$ ipython --no-banner

In [1]: import numpy as np

In [2]: np.set_printoptions(precision=2, suppress=True, linewidth=140)

In [3]: M2 = np.array([[1, 2, 1], [0, -2, 1]])

In [4]: W0 = M2.T @ M2

In [5]: W0
Out[5]: 
array([[1, 2, 1],
       [2, 8, 0],
       [1, 0, 2]])

In [6]: # symmetric, so the eigenvalues are real

In [7]: M2 = np.array([[0, 0], [-2, 1], [-3, 1]])

In [8]: np.vstack([W0, M2.T]).shape
Out[8]: (5, 3)

In [9]: np.linalg.matrix_rank(W0 @ M2)
Out[9]: np.int64(2)

In [10]: np.einsum("ik,kj->ji", W0, M2)
Out[10]: 
array([[ -7, -16,  -6],
       [  3,   8,   2]])

In [11]: round(np.linalg.norm(W0, 2) / np.linalg.norm(W0), 2)
Out[11]: np.float64(0.96)

In [12]: np.argsort(-np.linalg.norm(W0, axis=0).round(6), kind="stable")[:3]
Out[12]: array([1, 0, 2])

In [13]: np.linalg.cond(W0) > 100
Out[13]: np.True_

In [14]: ev, evecs = np.linalg.eigh(W0)

In [15]: x = np.array([2, -1, 1])

In [16]: round(x @ W0 @ x / (x @ x), 2), round(ev[0], 2), round(ev[-1], 2)
Out[16]: (np.float64(1.67), np.float64(-0.0), np.float64(8.54))

In [17]: x @ W0 @ x
Out[17]: np.int64(10)

In [18]: np.round(evecs * np.abs(ev) @ evecs.T, 2) + 0
Out[18]: 
array([[1., 2., 1.],
       [2., 8., 0.],
       [1., 0., 2.]])

In [19]: Uu, sig, Vh = np.linalg.svd(W0, full_matrices=False)

In [20]: np.round(Uu.T @ W0 @ Vh.T, 2) + 0
Out[20]: 
array([[8.54, 0.  , 0.  ],
       [0.  , 2.46, 0.  ],
       [0.  , 0.  , 0.  ]])

In [21]: np.abs(Uu[:, 0]).round(6).argmax()
Out[21]: np.int64(1)

In [22]: np.round(Vh @ Vh.T, 2) + 0
Out[22]: 
array([[1., 0., 0.],
       [0., 1., 0.],
       [0., 0., 1.]])

In [23]: np.cumsum(sig ** 2) / np.sum(sig ** 2)
Out[23]: array([0.92, 1.  , 1.  ])

In [24]: Uu.shape, sig.shape, Vh.shape
Out[24]: ((3, 3), (3,), (3, 3))

In [25]: rng = np.random.default_rng(68)

In [26]: lab = rng.permutation(3)

In [27]: lab
Out[27]: array([1, 0, 2])

In [28]: M2 = W0[lab][:, lab]

In [29]: M2
Out[29]: 
array([[8, 2, 0],
       [2, 1, 1],
       [0, 1, 2]])

In [30]: np.allclose(M2, W0)
Out[30]: False

In [31]: np.diag(M2)
Out[31]: array([8, 1, 2])

In [32]: arr = np.loadtxt("data.csv", delimiter=",")

In [33]: arr.round(2) + 0
Out[33]: 
array([[-8.92,  4.22, -1.6 ],
       [-0.52,  9.13,  4.05],
       [ 7.82, -6.22,  0.23],
       [ 9.23,  0.31,  3.84],
       [-3.92,  8.84,  2.55],
       [ 9.34, -0.41,  3.55],
       [-2.59,  9.11,  3.22],
       [-6.67,  7.41,  0.79],
       [-9.04, -1.09, -4.13],
       [ 6.63, -7.44, -0.82],
       [ 8.94, -4.18,  1.62],
       [ 9.36, -2.27,  2.68],
       [-2.17, -8.49, -4.83],
       [ 0.  , -9.06, -4.23],
       [ 8.72,  2.06,  4.45],
       [-0.53, -8.97, -4.4 ],
       [-5.67,  8.1 ,  1.51],
       [-3.63, -7.8 , -5.09],
       [-9.26, -0.12, -3.76],
       [ 8.97,  1.33,  4.21],
       [ 9.32, -2.6 ,  2.52],
       [-1.26, -8.79, -4.6 ],
       [ 3.81,  7.7 ,  5.12]])

In [34]: # rank 2

In [35]: cent = arr[[20, 2]].astype(float)

In [36]: for _ in range(7):
    ...:     lab = np.linalg.norm(arr[:, None] - cent, axis=-1).argmin(axis=1)
    ...:     cent = np.array([arr[lab == j].mean(axis=0) for j in range(2)])
    ...: 

In [37]: lab
Out[37]: array([1, 0, 1, 0, 0, 0, 0, 0, 1, 1, 0, 0, 1, 1, 0, 1, 0, 1, 1, 0, 0, 1, 0])

In [38]: cent[1] - cent[0]
Out[38]: array([-5.75, -8.8 , -6.41])

In [39]: cent
Out[39]: 
array([[ 3.72,  3.43,  3.09],
       [-2.04, -5.38, -3.32]])

In [40]: np.bincount(lab)
Out[40]: array([13, 10])
